$ ipython --no-banner

In [1]: import numpy as np

In [2]: np.set_printoptions(precision=1, suppress=True, linewidth=140, floatmode="fixed")

In [3]: data = np.load("block15.npy")

In [4]: data.round(1) + 0
Out[4]: 
array([[ 0.7, -1.0,  0.3, -0.3,  0.1,  0.1,  0.0],
       [-2.4,  0.1,  0.7,  0.7, -0.3, -1.4,  0.6],
       [-0.1, -0.1,  2.3, -1.0, -1.0, -1.6,  0.3],
       [ 3.1,  2.9,  1.2, -2.7, -1.4,  0.3, -0.8],
       [-1.1,  0.2,  1.7, -0.4, -0.8, -1.6,  0.4],
       [-0.3,  4.0,  2.2, -1.9, -2.1, -1.8,  0.0]])

In [5]: rank = np.linalg.matrix_rank(data)

In [6]: rank
Out[6]: np.int64(3)

In [7]: N = np.linalg.svd(data)[2][rank:].T

In [8]: np.allclose(data @ N, 0)
Out[8]: True

In [9]: np.linalg.matrix_rank(data.T @ data), np.linalg.matrix_rank(data @ data.T)
Out[9]: (np.int64(3), np.int64(3))

In [10]: [int(np.linalg.matrix_rank(np.delete(data, i, axis=0))) for i in range(6)]
Out[10]: [3, 3, 3, 3, 3, 3]

In [11]: u, r1 = data[1], data[5]

In [12]: np.round(u @ r1, 1)
Out[12]: np.float64(4.7)

In [13]: round(float(u @ u), 1)
Out[13]: 9.0

In [14]: pr = (u @ r1) / (u @ u) * u

In [15]: pr
Out[15]: array([-1.2,  0.1,  0.4,  0.4, -0.2, -0.7,  0.3])

In [16]: r1 - pr
Out[16]: array([ 0.9,  4.0,  1.9, -2.3, -2.0, -1.1, -0.3])

In [17]: feats = np.array([[4, 5, 3, 3, 1, 2, 0],
    ...:     [3, 1, 0, 1, 3, 2, 5],
    ...:     [5, 1, 4, 3, 2, 3, 3],
    ...:     [3, 1, 4, 5, 1, 4, 5],
    ...:     [5, 2, 0, 4, 0, 5, 5],
    ...:     [2, 0, 1, 1, 4, 2, 2]])

In [18]: feats
Out[18]: 
array([[4, 5, 3, 3, 1, 2, 0],
       [3, 1, 0, 1, 3, 2, 5],
       [5, 1, 4, 3, 2, 3, 3],
       [3, 1, 4, 5, 1, 4, 5],
       [5, 2, 0, 4, 0, 5, 5],
       [2, 0, 1, 1, 4, 2, 2]])

In [19]: Uu, s, vt = np.linalg.svd(data)

In [20]: s.round(1) + 0
Out[20]: array([7.6, 5.1, 2.6, 0.0, 0.0, 0.0])

In [21]: out = Uu[:, :3] @ np.diag(s[:3]) @ vt[:3]

In [22]: out.round(1) + 0
Out[22]: 
array([[ 0.7, -1.0,  0.3, -0.3,  0.1,  0.1,  0.0],
       [-2.3,  0.1,  0.7,  0.7, -0.3, -1.4,  0.6],
       [-0.1, -0.1,  2.3, -1.0, -1.0, -1.6,  0.3],
       [ 3.1,  2.9,  1.3, -2.7, -1.4,  0.3, -0.8],
       [-1.1,  0.2,  1.7, -0.4, -0.8, -1.6,  0.4],
       [-0.3,  4.0,  2.2, -1.9, -2.1, -1.8,  0.0]])

In [23]: round(float(np.abs(data - out).max()), 1)
Out[23]: 0.0

In [24]: out = feats[0, 0] * feats[1:] - np.outer(feats[1:, 0], feats[0])

In [25]: out
Out[25]: 
array([[  0, -11,  -9,  -5,   9,   2,  20],
       [  0, -21,   1,  -3,   3,   2,  12],
       [  0, -11,   7,  11,   1,  10,  20],
       [  0, -17, -15,   1,  -5,  10,  20],
       [  0, -10,  -2,  -2,  14,   4,   8]])

In [26]: np.linalg.matrix_rank(out), np.linalg.matrix_rank(feats)
Out[26]: (np.int64(5), np.int64(6))

In [27]: feats[:, 0] / feats[0, 0]
Out[27]: array([1.0, 0.8, 1.2, 0.8, 1.2, 0.5])
